>>> import numpy as np
>>> np.set_printoptions(suppress=True, linewidth=200)
>>> def tidy(a):
...     return np.round(a, 2) + 0
... 
>>> out = np.array([[3], [9], [9], [4]])
>>> arr = np.block([[np.zeros((4, 4)), out], [out.T, np.zeros((1, 1))]])
>>> print(arr)
[[0. 0. 0. 0. 3.]
 [0. 0. 0. 0. 9.]
 [0. 0. 0. 0. 9.]
 [0. 0. 0. 0. 4.]
 [3. 9. 9. 4. 0.]]
>>> # rows and columns are dependent
>>> rk = np.linalg.matrix_rank(arr)
>>> rk
np.int64(2)
>>> N = np.linalg.svd(arr)[2][rk:].T
>>> N.shape
(5, 3)
>>> print(tidy(arr @ N))
[[0. 0. 0.]
 [0. 0. 0.]
 [0. 0. 0.]
 [0. 0. 0.]
 [0. 0. 0.]]
>>> np.allclose(arr @ N, 0)
True
>>> [int(np.linalg.matrix_rank(arr[:, :j + 1])) for j in range(5)]
[1, 1, 1, 1, 2]
>>> ev, vecs = np.linalg.eigh(arr)
>>> vec = np.array([3, 2, -3, -2, -3])
>>> (np.sign(vecs[:, -1].round(6)) == np.sign(vecs[0, -1].round(6))).astype(int)
array([1, 1, 1, 1, 1])
>>> vec @ arr @ vec
np.float64(48.0)
>>> np.abs(arr).sum(axis=1).max(), tidy(np.abs(ev).max())
(np.float64(25.0), np.float64(13.67))
>>> U, sig, Vt = np.linalg.svd(arr)
>>> vecs = Vt[:(sig > 1e-8).sum()]
>>> rng = np.random.default_rng(85498)
>>> vec = arr[2] + -3 * arr[0] + rng.integers(2) * np.eye(5)[2]
>>> vec
array([0., 0., 1., 0., 0.])
>>> tidy(np.diag(vecs.T @ vecs))
array([0.05, 0.43, 0.43, 0.09, 1.  ])
>>> np.linalg.matrix_rank(np.vstack([arr, vec]))
np.int64(3)
>>> tidy(vecs.T @ vecs)
array([[0.05, 0.14, 0.14, 0.06, 0.  ],
       [0.14, 0.43, 0.43, 0.19, 0.  ],
       [0.14, 0.43, 0.43, 0.19, 0.  ],
       [0.06, 0.19, 0.19, 0.09, 0.  ],
       [0.  , 0.  , 0.  , 0.  , 1.  ]])
